% python3 -q
>>> import numpy as np
>>> from numpy import linalg as LA
>>> np.set_printoptions(precision=2, suppress=True, linewidth=120, sign=" ")
>>> def tidy(a):
...     return np.round(a, 2) + 0
... 
>>> F = np.load("run3.npy")
>>> print(F)
[[ 29  24  27  23  29  28  39  31]
 [ 24  25  18  21  27  25  27  19]
 [ 27  18  38  20  19  28  44  33]
 [ 23  21  20  19  24  23  29  22]
 [ 29  27  19  24  34  27  34  28]
 [ 28  25  28  23  27  29  37  27]
 [ 39  27  44  29  34  37  59  48]
 [ 31  19  33  22  28  27  48  42]]
>>> print(LA.matrix_rank(F, rtol=0.1))
2
>>> print([round(float(x), 2) for x in LA.svd(F, compute_uv=False)[:3]])
[236.81, 27.68, 10.51]
>>> rk = LA.matrix_rank(F)
>>> print(rk)
3
>>> ns = LA.svd(F)[2][rk:].T
>>> print([int(LA.matrix_rank(F[:, :j + 1])) for j in range(8)])
[1, 2, 3, 3, 3, 3, 3, 3]
>>> print(np.allclose(F @ ns, 0))
True
>>> print([int(LA.matrix_rank(F[:i])) for i in range(1, len(F) + 1)])
[1, 2, 3, 3, 3, 3, 3, 3]
>>> print(LA.lstsq(F[:-1].T, F[-1])[2])
3
>>> print(tidy(F @ LA.pinv(F) @ F))
[[ 29.  24.  27.  23.  29.  28.  39.  31.]
 [ 24.  25.  18.  21.  27.  25.  27.  19.]
 [ 27.  18.  38.  20.  19.  28.  44.  33.]
 [ 23.  21.  20.  19.  24.  23.  29.  22.]
 [ 29.  27.  19.  24.  34.  27.  34.  28.]
 [ 28.  25.  28.  23.  27.  29.  37.  27.]
 [ 39.  27.  44.  29.  34.  37.  59.  48.]
 [ 31.  19.  33.  22.  28.  27.  48.  42.]]
>>> print(np.abs(np.diag(LA.qr(F)[1])) > 1e-9)
[ True  True  True False False False False False]
>>> feats = np.load("data.npy")
>>> print(feats)
[[ 22.   0.   0.   0.   0.   0. -15. -25.]
 [  0.  -3.   0.   0.   0.   0.   0.   0.]
 [  0.   0.  -3.   0.   0.   0.   0.   0.]
 [  0.   0.   0.  -3.   0.   0.   0.   0.]
 [  0.   0.   0.   0.  -3.   0.   0.   0.]
 [  0.   0.   0.   0.   0.  -3.   0.   0.]
 [-15.   0.   0.   0.   0.   0.   6.  15.]
 [-25.   0.   0.   0.   0.   0.  15.  22.]]
>>> G = feats.T @ feats
>>> print((feats @ feats.T).shape)
(8, 8)
>>> left, s, Vh = LA.svd(feats)
>>> print(tidy(s))
[ 56.   3.   3.   3.   3.   3.   3.   3.]
>>> out = left[:, :1] @ np.diag(s[:1]) @ Vh[:1]
>>> print(LA.matrix_rank(out))
1
>>> print([round(float(LA.det(feats[:i, :i])), 2) + 0 for i in range(1, 9)])
[22.0, -66.0, 198.0, -594.0, 1782.0, -5346.0, 22599.0, -122472.0]
>>> print(np.all(LA.eigvalsh(feats) > 0))
False
>>> print(tidy(LA.eigvalsh(feats).min()))
-3.0
>>> K = np.array([[-2, 0, -1, 0], [1, 2, 1, -1], [-1, 0, -1, -2], [-2, 0, -2, 0]])
>>> K[:, 0] = 5 * K[:, 2]
>>> print(K)
[[ -5   0  -1   0]
 [  5   2   1  -1]
 [ -5   0  -1  -2]
 [-10   0  -2   0]]
>>> left, s, Vh = LA.svd(K)
>>> vecs = Vh[:(s > 1e-8).sum()]
>>> rng = np.random.default_rng(894)
>>> x = K[3] + -1 * K[2] + rng.integers(2) * np.eye(4)[2]
>>> print(x)
[-5.  0. -1.  2.]
>>> print(np.allclose(vecs.T @ vecs @ x, x))
True
>>> print(tidy(LA.norm(x - vecs.T @ vecs @ x)))
0.0
>>> print(tidy(vecs.T @ vecs))
[[ 0.96  0.    0.19  0.  ]
 [ 0.    1.    0.    0.  ]
 [ 0.19  0.    0.04  0.  ]
 [ 0.    0.    0.    1.  ]]
>>> print(tidy(np.diag(vecs.T @ vecs)))
[ 0.96  1.    0.04  1.  ]
